% python3 -q
>>> import numpy as np
>>> np.set_printoptions(suppress=True, linewidth=100)
>>> M = np.load("x.npy")
>>> M
array([[2, 0, 5, 0],
       [0, 0, 0, 5],
       [0, 0, 1, 0],
       [0, 2, 0, 5]])
>>> vals, V = np.linalg.eig(M)
>>> np.round(M @ V[:, 0] - vals[0] * V[:, 0], 3) + 0
array([0., 0., 0., 0.])
>>> vals.round(3)
array([ 6.531, -1.531,  2.   ,  1.   ])
>>> F = np.loadtxt("block16.csv", delimiter=",")
>>> F
array([[0., 1., 1.],
       [1., 0., 1.],
       [1., 1., 0.]])
>>> np.allclose(F @ F.T, F.T @ F)
True
>>> np.sort(np.abs(np.fft.fft(F[0]))), np.round(np.sort(np.linalg.svd(F, compute_uv=False)), 3)
(array([1., 1., 2.]), array([1., 1., 2.]))
>>> (F @ F)[0]
array([2., 1., 1.])
>>> np.fft.fft(F[0])
array([ 2.+0.j, -1.+0.j, -1.+0.j])
>>> [round(float(np.linalg.det(F[:i, :i])), 2) + 0 for i in range(1, 4)]
[0.0, -1.0, 2.0]
>>> np.all(np.linalg.eigvalsh(F) > 0)
np.False_
>>> rng = np.random.default_rng(542)
>>> idx = rng.permutation(3)
>>> idx
array([2, 1, 0])
>>> other = F[idx][:, idx]
>>> np.trace(other)
np.float64(0.0)
>>> np.allclose(other, F)
True
>>> np.diag(other)
array([0., 0., 0.])
>>> np.round(np.linalg.det(other), 3), round(np.linalg.det(F[idx]), 3)
(np.float64(2.0), np.float64(-2.0))
>>> other
array([[0., 1., 1.],
       [1., 0., 1.],
       [1., 1., 0.]])
>>> round(np.linalg.norm(F[0] - F[1]), 3)
np.float64(1.414)
>>> round(float(np.linalg.norm(F[0], 1)), 3), round(float(np.linalg.norm(F[0], np.inf)), 3)
(2.0, 1.0)
>>> np.round(np.linalg.norm(F, axis=0), 3)
array([1.414, 1.414, 1.414])
>>> F[0] @ F[1]
np.float64(1.0)
>>> np.linalg.norm(F, axis=1).argmax()
np.int64(0)
>>> round(float(np.linalg.norm(F, 2)), 3)
2.0
>>> np.round(np.linalg.norm(F) ** 2 / np.linalg.norm(F, 2) ** 2, 3)
np.float64(1.5)
